% python3 -q
>>> import numpy as np
>>> np.set_printoptions(suppress=True, linewidth=140)
>>> def rnd(a):
...     return np.round(a, 2) + 0
... 
>>> W0 = np.load("dump.npy")
>>> W0
array([[ 2,  2,  2,  1,  0,  0,  1,  2,  1,  1],
       [ 0,  0,  3,  1,  3,  0,  0,  0,  0,  2],
       [ 2,  1,  1,  1,  1,  3,  3,  0,  3,  3],
       [ 2,  0,  1,  1,  0,  2,  1,  2,  2,  1],
       [ 0,  3,  1,  0,  1,  2,  0,  2,  3,  1],
       [ 1,  0,  1,  0,  1,  2,  2,  3,  0,  1],
       [ 0,  3,  2,  2,  3,  3,  2,  2,  3,  3],
       [ 1,  2,  3,  1,  0,  2,  2,  3,  3,  3],
       [ 2,  3,  0,  0,  0,  3,  3,  2,  2,  2],
       [ 2,  2, -1,  0, -3,  0,  1,  2,  1, -1]])
>>> rk = np.linalg.matrix_rank(W0)
>>> rk
np.int64(9)
>>> null = np.linalg.svd(W0)[2][rk:].T
>>> rnd(null[:, 0] / null[np.abs(null[:, 0]).round(6).argmax(), 0])
array([-0.2 ,  0.28,  1.  ,  0.22, -0.43,  0.99,  0.18, -0.58, -0.42, -0.97])
>>> null.shape
(10, 1)
>>> np.linalg.matrix_rank(W0.T @ W0), np.linalg.matrix_rank(W0 @ W0.T)
(np.int64(9), np.int64(9))
>>> [int(np.linalg.matrix_rank(W0[:, :j + 1])) for j in range(10)]
[1, 2, 3, 4, 5, 6, 7, 8, 9, 9]
>>> data = np.array([[0, 0, 0, 0], [1, 2, 0, 0], [-2, 0, 0, 0], [-2, 0, 1, 0]])
>>> # triangular, det is the product of the diagonal
>>> [round(float(x), 2) for x in np.linalg.svd(data, compute_uv=False)[:3]]
[3.18, 1.86, 0.68]
>>> def softmax(z):
...     e = np.exp(z - z.max(axis=-1, keepdims=True))
...     return e / e.sum(axis=-1, keepdims=True)
... 
>>> softmax(data[0])
array([0.25, 0.25, 0.25, 0.25])
>>> rnd(softmax(data).sum(axis=1))
array([1., 1., 1., 1.])
>>> scores = data @ data.T / np.sqrt(4)
>>> rnd(softmax(scores + np.triu(np.full(scores.shape, -np.inf), 1)))
array([[1.  , 0.  , 0.  , 0.  ],
       [0.08, 0.92, 0.  , 0.  ],
       [0.11, 0.04, 0.84, 0.  ],
       [0.05, 0.02, 0.35, 0.58]])
>>> softmax(scores).round(6).argmax(axis=1)
array([0, 1, 2, 3])
>>> rnd(np.linalg.norm(data) ** 2 / np.linalg.norm(data, 2) ** 2)
np.float64(1.39)
>>> rnd(np.linalg.norm(data[2], 1)), rnd(np.linalg.norm(data[2], np.inf))
(np.float64(2.0), np.float64(2.0))
>>> left, s, vt = np.linalg.svd(data)
>>> np.argmax(s[:-1] / (s[1:] + 1e-6)) + 1
np.int64(3)
>>> rnd(s)
array([3.18, 1.86, 0.68, 0.  ])
>>> B = left[:, :3] @ np.diag(s[:3]) @ vt[:3]
>>> np.linalg.matrix_rank(B)
np.int64(3)
>>> rnd(np.abs(data - B).max())
np.float64(0.0)
>>> rnd(np.linalg.norm(data - B, 2)), s[3]
(np.float64(0.0), np.float64(0.0))
>>> rnd(np.trace(np.linalg.pinv(data) @ data))
np.float64(3.0)
>>> np.unique(data.round(6), axis=0).shape
(4, 4)
>>> np.linalg.lstsq(data[:-1].T, data[-1])[2]
np.int32(2)
>>> F = np.loadtxt("case0.csv", delimiter=",")
>>> F
array([[  1.,  -2.,   4.,  -8.],
       [  1.,  -1.,   1.,  -1.],
       [  1.,   0.,   0.,   0.],
       [  1.,   1.,   1.,   1.],
       [  1.,   2.,   4.,   8.],
       [  1.,   3.,   9.,  27.],
       [  1.,   4.,  16.,  64.],
       [  1.,   5.,  25., 125.]])
>>> B = F[0, 0] * F[1:] - np.outer(F[1:, 0], F[0])
>>> B
array([[  0.,   1.,  -3.,   7.],
       [  0.,   2.,  -4.,   8.],
       [  0.,   3.,  -3.,   9.],
       [  0.,   4.,   0.,  16.],
       [  0.,   5.,   5.,  35.],
       [  0.,   6.,  12.,  72.],
       [  0.,   7.,  21., 133.]])
>>> np.linalg.matrix_rank(B), np.linalg.matrix_rank(F)
(np.int64(3), np.int64(4))
>>> np.flatnonzero(~B.round(6).any(axis=1))
array([], dtype=int64)
>>> W = np.array([[2, 6, -1, 1], [-9, 5, 2, 5], [-2, 0, -7, 6], [9, -4, -1, -2]])
>>> coef = np.array([1, 1, 1, 0])
>>> H = np.maximum(B @ W + coef, 0)
>>> rnd((H > 0).mean(axis=0))
array([1.  , 0.  , 0.43, 0.  ])
>>> np.linalg.matrix_rank(H)
np.int64(2)
>>> C = np.array([[-3, 0, -3], [1, 1, -2], [3, 3, -1], [2, 1, -3]])
>>> H @ C
array([[ -132.,    51.,  -200.],
       [ -114.,    75.,  -214.],
       [ -126.,    57.,  -202.],
       [ -327.,     0.,  -327.],
       [ -783.,     0.,  -783.],
       [-1713.,     0., -1713.],
       [-3279.,     0., -3279.]])
>>> round(np.log10(np.linalg.cond(F)))
2
>>> [round(float(x), 2) for x in np.linalg.svd(F, compute_uv=False)[:3]]
[146.87, 7.73, 3.4]
>>> np.linalg.matrix_rank(F, rtol=0.1)
np.int64(1)
>>> np.argsort(-np.linalg.norm(F, axis=0).round(6), kind="stable")[:3]
array([3, 2, 1])
>>> feats = np.loadtxt("x.csv", delimiter=",")
>>> feats
array([[-5.,  4., -2., -5., -3.,  4.,  2.,  4., -2.,  4., -5.],
       [ 0.,  2., -3.,  5.,  1., -2., -4.,  1.,  4., -1.,  4.],
       [ 0.,  0.,  1., -1.,  4.,  3.,  0.,  5., -4.,  4., -3.],
       [ 0.,  0.,  0.,  5.,  3.,  0., -5., -1., -2.,  5., -4.],
       [ 0.,  0.,  0.,  0.,  4.,  0.,  0., -3.,  2., -4., -2.],
       [ 0.,  0.,  0.,  0.,  0.,  2.,  1., -1., -5.,  4.,  2.],
       [ 0.,  0.,  0.,  0.,  0.,  0.,  5., -3.,  3., -4.,  4.],
       [ 0.,  0.,  0.,  0.,  0.,  0.,  0., -2.,  1., -5., -4.],
       [ 0.,  0.,  0.,  0.,  0.,  0.,  0.,  0.,  4.,  3., -2.],
       [ 0.,  0.,  0.,  0.,  0.,  0.,  0.,  0.,  0.,  3.,  3.],
       [ 0.,  0.,  0.,  0.,  0.,  0.,  0.,  0.,  0.,  0.,  5.]])
>>> # triangular: eigenvalues sit on the diagonal
>>> rnd(np.linalg.norm(W0, 2) / np.linalg.norm(W0))
np.float64(0.84)
>>> np.linalg.matrix_rank(W0, rtol=0.1)
np.int64(7)
>>> np.linalg.cond(W0) > 100
np.True_
>>> theta = np.radians(60)
>>> Rm = np.eye(11)
>>> Rm[5, 5] = Rm[4, 4] = np.cos(theta)
>>> Rm[5, 4], Rm[4, 5] = -np.sin(theta), np.sin(theta)
>>> rnd(Rm)
array([[ 1.  ,  0.  ,  0.  ,  0.  ,  0.  ,  0.  ,  0.  ,  0.  ,  0.  ,  0.  ,  0.  ],
       [ 0.  ,  1.  ,  0.  ,  0.  ,  0.  ,  0.  ,  0.  ,  0.  ,  0.  ,  0.  ,  0.  ],
       [ 0.  ,  0.  ,  1.  ,  0.  ,  0.  ,  0.  ,  0.  ,  0.  ,  0.  ,  0.  ,  0.  ],
       [ 0.  ,  0.  ,  0.  ,  1.  ,  0.  ,  0.  ,  0.  ,  0.  ,  0.  ,  0.  ,  0.  ],
       [ 0.  ,  0.  ,  0.  ,  0.  ,  0.5 ,  0.87,  0.  ,  0.  ,  0.  ,  0.  ,  0.  ],
       [ 0.  ,  0.  ,  0.  ,  0.  , -0.87,  0.5 ,  0.  ,  0.  ,  0.  ,  0.  ,  0.  ],
       [ 0.  ,  0.  ,  0.  ,  0.  ,  0.  ,  0.  ,  1.  ,  0.  ,  0.  ,  0.  ,  0.  ],
       [ 0.  ,  0.  ,  0.  ,  0.  ,  0.  ,  0.  ,  0.  ,  1.  ,  0.  ,  0.  ,  0.  ],
       [ 0.  ,  0.  ,  0.  ,  0.  ,  0.  ,  0.  ,  0.  ,  0.  ,  1.  ,  0.  ,  0.  ],
       [ 0.  ,  0.  ,  0.  ,  0.  ,  0.  ,  0.  ,  0.  ,  0.  ,  0.  ,  1.  ,  0.  ],
       [ 0.  ,  0.  ,  0.  ,  0.  ,  0.  ,  0.  ,  0.  ,  0.  ,  0.  ,  0.  ,  1.  ]])
>>> B = feats @ Rm.T
>>> np.allclose(feats @ feats.T, B @ B.T)
True
>>> rnd(np.linalg.pinv(Rm))
array([[ 1.  ,  0.  ,  0.  ,  0.  ,  0.  ,  0.  ,  0.  ,  0.  ,  0.  ,  0.  ,  0.  ],
       [ 0.  ,  1.  ,  0.  ,  0.  ,  0.  ,  0.  ,  0.  ,  0.  ,  0.  ,  0.  ,  0.  ],
       [ 0.  ,  0.  ,  1.  ,  0.  ,  0.  ,  0.  ,  0.  ,  0.  ,  0.  ,  0.  ,  0.  ],
       [ 0.  ,  0.  ,  0.  ,  1.  ,  0.  ,  0.  ,  0.  ,  0.  ,  0.  ,  0.  ,  0.  ],
       [ 0.  ,  0.  ,  0.  ,  0.  ,  0.5 , -0.87,  0.  ,  0.  ,  0.  ,  0.  ,  0.  ],
       [ 0.  ,  0.  ,  0.  ,  0.  ,  0.87,  0.5 ,  0.  ,  0.  ,  0.  ,  0.  ,  0.  ],
       [ 0.  ,  0.  ,  0.  ,  0.  ,  0.  ,  0.  ,  1.  ,  0.  ,  0.  ,  0.  ,  0.  ],
       [ 0.  ,  0.  ,  0.  ,  0.  ,  0.  ,  0.  ,  0.  ,  1.  ,  0.  ,  0.  ,  0.  ],
       [ 0.  ,  0.  ,  0.  ,  0.  ,  0.  ,  0.  ,  0.  ,  0.  ,  1.  ,  0.  ,  0.  ],
       [ 0.  ,  0.  ,  0.  ,  0.  ,  0.  ,  0.  ,  0.  ,  0.  ,  0.  ,  1.  ,  0.  ],
       [ 0.  ,  0.  ,  0.  ,  0.  ,  0.  ,  0.  ,  0.  ,  0.  ,  0.  ,  0.  ,  1.  ]])
>>> rnd(Rm @ Rm.T)
array([[1., 0., 0., 0., 0., 0., 0., 0., 0., 0., 0.],
       [0., 1., 0., 0., 0., 0., 0., 0., 0., 0., 0.],
       [0., 0., 1., 0., 0., 0., 0., 0., 0., 0., 0.],
       [0., 0., 0., 1., 0., 0., 0., 0., 0., 0., 0.],
       [0., 0., 0., 0., 1., 0., 0., 0., 0., 0., 0.],
       [0., 0., 0., 0., 0., 1., 0., 0., 0., 0., 0.],
       [0., 0., 0., 0., 0., 0., 1., 0., 0., 0., 0.],
       [0., 0., 0., 0., 0., 0., 0., 1., 0., 0., 0.],
       [0., 0., 0., 0., 0., 0., 0., 0., 1., 0., 0.],
       [0., 0., 0., 0., 0., 0., 0., 0., 0., 1., 0.],
       [0., 0., 0., 0., 0., 0., 0., 0., 0., 0., 1.]])
>>> rnd(np.linalg.norm(feats, 2) / np.linalg.norm(feats))
np.float64(0.63)
>>> rnd(np.abs(np.linalg.svd(feats)[2][-1]))
array([0.37, 0.78, 0.49, 0.03, 0.02, 0.1 , 0.01, 0.06, 0.02, 0.02, 0.  ])
>>> np.linalg.matrix_rank(feats, rtol=0.1)
np.int64(8)
>>> np.argsort(-np.linalg.norm(feats, axis=0).round(6), kind="stable")[:3]
array([ 9, 10,  8])
>>> np.linalg.cond(feats) > 100
np.True_
>>> rng = np.random.default_rng(794)
>>> idx = rng.permutation(11)
>>> idx
array([ 6,  1,  2,  9,  3, 10,  4,  0,  5,  8,  7])
>>> B = feats[idx][:, idx]
>>> rnd(np.linalg.det(B)), rnd(np.linalg.det(feats[idx]))
(np.float64(240000.0), np.float64(240000.0))
>>> np.trace(B)
np.float64(24.0)
>>> np.diag(B)
array([ 5.,  2.,  1.,  3.,  5.,  5.,  4., -5.,  2.,  4., -2.])
>>> B
array([[ 5.,  0.,  0., -4.,  0.,  4.,  0.,  0.,  0.,  3., -3.],
       [-4.,  2., -3., -1.,  5.,  4.,  1.,  0., -2.,  4.,  1.],
       [ 0.,  0.,  1.,  4., -1., -3.,  4.,  0.,  3., -4.,  5.],
       [ 0.,  0.,  0.,  3.,  0.,  3.,  0.,  0.,  0.,  0.,  0.],
       [-5.,  0.,  0.,  5.,  5., -4.,  3.,  0.,  0., -2., -1.],
       [ 0.,  0.,  0.,  0.,  0.,  5.,  0.,  0.,  0.,  0.,  0.],
       [ 0.,  0.,  0., -4.,  0., -2.,  4.,  0.,  0.,  2., -3.],
       [ 2.,  4., -2.,  4., -5., -5., -3., -5.,  4., -2.,  4.],
       [ 1.,  0.,  0.,  4.,  0.,  2.,  0.,  0.,  2., -5., -1.],
       [ 0.,  0.,  0.,  3.,  0., -2.,  0.,  0.,  0.,  4.,  0.],
       [ 0.,  0.,  0., -5.,  0., -4.,  0.,  0.,  0.,  1., -2.]])
>>> rnd(np.sort(np.abs(np.linalg.eigvals(B))))
array([1., 2., 2., 2., 3., 4., 4., 5., 5., 5., 5.])
